$ python3 -q
>>> import numpy as np
>>> from numpy import linalg as LA
>>> np.set_printoptions(precision=3, suppress=True, linewidth=160, sign=" ")
>>> rng = np.random.default_rng(4890)
>>> data = rng.normal(size=(10, 3))
>>> data = 5 * data / LA.norm(data, axis=1, keepdims=True)
>>> data
array([[ 1.203, -0.238, -4.847],
       [ 0.546,  1.881,  4.6  ],
       [ 2.675,  4.222, -0.146],
       [ 2.513, -2.879,  3.224],
       [ 3.322, -0.613,  3.687],
       [-3.788, -1.465, -2.916],
       [ 0.064,  2.546,  4.303],
       [-2.953,  2.836,  2.87 ],
       [-2.241,  3.034,  3.282],
       [ 3.364, -2.2  ,  2.974]])
>>> z = data[:, 2] > np.median(data[:, 2])
>>> u = data[z].mean(axis=0) - data[~z].mean(axis=0)
>>> np.argsort(-np.abs(u).round(6), kind="stable")
array([ 2,  0,  1])
>>> q, evecs = LA.qr(data[:, :1])[0], LA.qr(data[:, 1:])[0]
>>> sig = LA.svd(q.T @ evecs, compute_uv=False)
>>> sig
array([ 0.392])
>>> round(float(LA.norm(q @ q.T - evecs @ evecs.T, 2)), 3)
1.0
>>> (sig > 0.9).sum()
np.int64(0)
>>> Y = np.array([[0, 2], [0, 1]])
>>> basis = np.array([[5, 1], [3, 1]])
>>> m1 = np.kron(Y, basis)
>>> m1
array([[  0,   0,  10,   2],
       [  0,   0,   6,   2],
       [  0,   0,   5,   1],
       [  0,   0,   3,   1]])
>>> m1 @ LA.pinv(m1) @ m1
array([[  0.,   0.,  10.,   2.],
       [  0.,   0.,   6.,   2.],
       [  0.,   0.,   5.,   1.],
       [  0.,   0.,   3.,   1.]])
>>> np.allclose(m1[:-1].T @ LA.lstsq(m1[:-1].T, m1[-1])[0], m1[-1])
True
>>> np.abs(np.diag(LA.qr(m1)[1])) > 1e-9
array([False, False,  True,  True])
>>> np.round(np.trace(LA.pinv(m1) @ m1), 3)
np.float64(2.0)
>>> K = 0.2 ** np.abs(np.subtract.outer(np.arange(4), np.arange(4)))
>>> K
array([[ 1.   ,  0.2  ,  0.04 ,  0.008],
       [ 0.2  ,  1.   ,  0.2  ,  0.04 ],
       [ 0.04 ,  0.2  ,  1.   ,  0.2  ],
       [ 0.008,  0.04 ,  0.2  ,  1.   ]])
>>> ev, evecs = LA.eig(K)
>>> np.round(K @ evecs[:, 0] - ev[0] * evecs[:, 0], 3) + 0
array([ 0.,  0.,  0.,  0.])
>>> np.sort(LA.eigvals(K @ K))
array([ 0.503,  0.715,  1.172,  1.856])
